In [1]: import numpy as np

In [2]: np.set_printoptions(precision=2, suppress=True, linewidth=140)

In [3]: data = np.load("out11.npy")

In [4]: data
Out[4]: 
array([[ 1.21, -1.7 ,  0.1 ],
       [ 0.89, -1.04, -0.56],
       [-0.47,  0.48,  0.06],
       [ 1.28, -1.65,  0.06],
       [-1.49,  1.8 , -0.56],
       [-0.46,  1.04, -0.81],
       [ 1.06, -0.59, -0.18],
       [-0.37,  0.4 , -1.04],
       [ 0.92, -0.93, -1.02],
       [ 0.68, -1.48,  0.27],
       [-0.02,  0.14,  0.34],
       [-1.11,  0.94, -0.59],
       [ 1.33, -1.46,  0.62],
       [-0.71,  0.24,  0.03],
       [ 1.08, -1.59,  0.52],
       [ 0.86, -1.89,  0.69],
       [-0.59,  0.46, -0.12],
       [ 1.47, -2.3 ,  0.45]])

In [5]: Xc = data - data.mean(axis=0)

In [6]: vecs = np.linalg.svd(Xc)[2][:1]

In [7]: B = Xc - Xc @ vecs.T @ vecs

In [8]: np.cov(Xc @ vecs.T, rowvar=False)
Out[8]: array(2.41)

In [9]: np.diag(vecs.T @ vecs)
Out[9]: array([0.35, 0.6 , 0.05])

In [10]: P = data @ np.linalg.solve(data.T @ data, data.T)

In [11]: P @ data[:, 0]
Out[11]: array([ 1.21,  0.89, -0.47,  1.28, -1.49, -0.46,  1.06, -0.37,  0.92,  0.68, -0.02, -1.11,  1.33, -0.71,  1.08,  0.86, -0.59,  1.47])

In [12]: np.round(np.linalg.eigvalsh(P), 2) + 0
Out[12]: array([0., 0., 0., 0., 0., 0., 0., 0., 0., 0., 0., 0., 0., 0., 0., 1., 1., 1.])

In [13]: np.linalg.matrix_rank(np.eye(18) - P)
Out[13]: np.int64(15)

In [14]: f = np.array([1, -1, 2, 2])

In [15]: v = np.array([-3, -2, -1, 1])

In [16]: W0 = np.outer(f, v)

In [17]: W0
Out[17]: 
array([[-3, -2, -1,  1],
       [ 3,  2,  1, -1],
       [-6, -4, -2,  2],
       [-6, -4, -2,  2]])

In [18]: U, sig, Vh = np.linalg.svd(W0)

In [19]: np.argmax(sig[:-1] / (sig[1:] + 1e-6)) + 1
Out[19]: np.int64(1)

In [20]: sig.round(2) + 0
Out[20]: array([12.25,  0.  ,  0.  ,  0.  ])

In [21]: B = U[:, :1] @ np.diag(sig[:1]) @ Vh[:1]

In [22]: np.linalg.matrix_rank(B)
Out[22]: np.int64(1)

In [23]: B
Out[23]: 
array([[-3., -2., -1.,  1.],
       [ 3.,  2.,  1., -1.],
       [-6., -4., -2.,  2.],
       [-6., -4., -2.,  2.]])
